$ python3 -q
>>> import numpy as np
>>> np.set_printoptions(precision=3, suppress=True, linewidth=160)
>>> arr = np.load("case2.npy")
>>> arr
array([[2, 0, 0, 0, 0, 0, 0, 0, 0],
       [2, 3, 0, 0, 0, 0, 0, 0, 0],
       [3, 3, 2, 0, 0, 0, 0, 0, 0],
       [0, 2, 1, 1, 0, 0, 0, 0, 0],
       [2, 2, 0, 2, 0, 0, 0, 0, 0],
       [3, 3, 3, 2, 2, 0, 0, 0, 0],
       [2, 0, 0, 2, 1, 0, 0, 0, 0],
       [2, 2, 2, 1, 0, 1, 1, 0, 0],
       [3, 2, 0, 2, 2, 2, 2, 1, 0]])
>>> # looks like rank 7
>>> U, s, vt = np.linalg.svd(arr)
>>> V = vt[:(s > 1e-8).sum()]
>>> rng = np.random.default_rng(6964)
>>> vec = arr[3] + 5 * arr[1] + rng.integers(2) * np.eye(9)[0]
>>> vec
array([11., 17.,  1.,  1.,  0.,  0.,  0.,  0.,  0.])
>>> np.round(np.linalg.norm(vec - V.T @ V @ vec), 3)
np.float64(0.0)
>>> np.diag(V.T @ V)
array([1. , 1. , 1. , 1. , 1. , 0.5, 0.5, 1. , 0. ])
>>> np.linalg.matrix_rank(np.vstack([arr, vec]))
np.int64(7)
>>> U, s, vt = np.linalg.svd(arr)
>>> np.argmax(s[:-1] / (s[1:] + 1e-6)) + 1
np.int64(7)
>>> s.round(3) + 0
array([10.534,  3.912,  2.684,  2.41 ,  2.172,  1.395,  0.218,  0.   ,  0.   ])
>>> out = U[:, :7] @ np.diag(s[:7]) @ vt[:7]
>>> round(np.linalg.norm(arr - out, 2), 3), np.round(s[7], 3)
(np.float64(0.0), np.float64(0.0))
>>> np.linalg.matrix_rank(out)
np.int64(7)
>>> round(float(np.abs(arr - out).max()), 3)
0.0
>>> out = arr + rng.integers(-2, 3, (9, 7)) @ rng.integers(-2, 3, (7, 9))
>>> out
array([[-6,  1,  3, -2, -6,  2, -3, -7,  1],
       [ 8, -4,  0, 10,  3, -8,  2,  5, -4],
       [ 7,  3, -4, -1,  3,  4,  0, -4,  2],
       [-1,  1,  1, -6,  0,  3,  0, -3,  1],
       [-4, -4,  0,  8, -4,  0, -4, -3,  3],
       [ 2, -3,  9, -2,  2, -2,  0,  3,  2],
       [ 3,  6, -2,  1,  0,  3, -3, -2,  4],
       [ 3,  3,  5,  6, -3, -2, -3, -3,  3],
       [ 5,  5,  5,  6,  0,  1, -4,  2, 10]])
>>> np.abs(out - arr).sum(axis=1)
array([33, 45, 24, 16, 32, 24, 23, 26, 34])
>>> arr @ arr
array([[ 4,  0,  0,  0,  0,  0,  0,  0,  0],
       [10,  9,  0,  0,  0,  0,  0,  0,  0],
       [18, 15,  4,  0,  0,  0,  0,  0,  0],
       [ 7, 11,  3,  1,  0,  0,  0,  0,  0],
       [ 8, 10,  2,  2,  0,  0,  0,  0,  0],
       [25, 26,  8,  6,  0,  0,  0,  0,  0],
       [ 6,  6,  2,  4,  0,  0,  0,  0,  0],
       [19, 17,  8,  5,  3,  0,  0,  0,  0],
       [26, 22, 10, 15,  6,  1,  1,  0,  0]])
>>> (arr - arr.T) / 2
array([[ 0. , -1. , -1.5,  0. , -1. , -1.5, -1. , -1. , -1.5],
       [ 1. ,  0. , -1.5, -1. , -1. , -1.5,  0. , -1. , -1. ],
       [ 1.5,  1.5,  0. , -0.5,  0. , -1.5,  0. , -1. ,  0. ],
       [ 0. ,  1. ,  0.5,  0. , -1. , -1. , -1. , -0.5, -1. ],
       [ 1. ,  1. ,  0. ,  1. ,  0. , -1. , -0.5,  0. , -1. ],
       [ 1.5,  1.5,  1.5,  1. ,  1. ,  0. ,  0. , -0.5, -1. ],
       [ 1. ,  0. ,  0. ,  1. ,  0.5,  0. ,  0. , -0.5, -1. ],
       [ 1. ,  1. ,  1. ,  0.5,  0. ,  0.5,  0.5,  0. , -0.5],
       [ 1.5,  1. ,  0. ,  1. ,  1. ,  1. ,  1. ,  0.5,  0. ]])
>>> np.allclose(arr @ arr.T, arr.T @ arr)
False
>>> round(np.abs(np.linalg.eigvals(arr)).max(), 3)
np.float64(3.0)
>>> np.trace(arr)
np.int64(8)
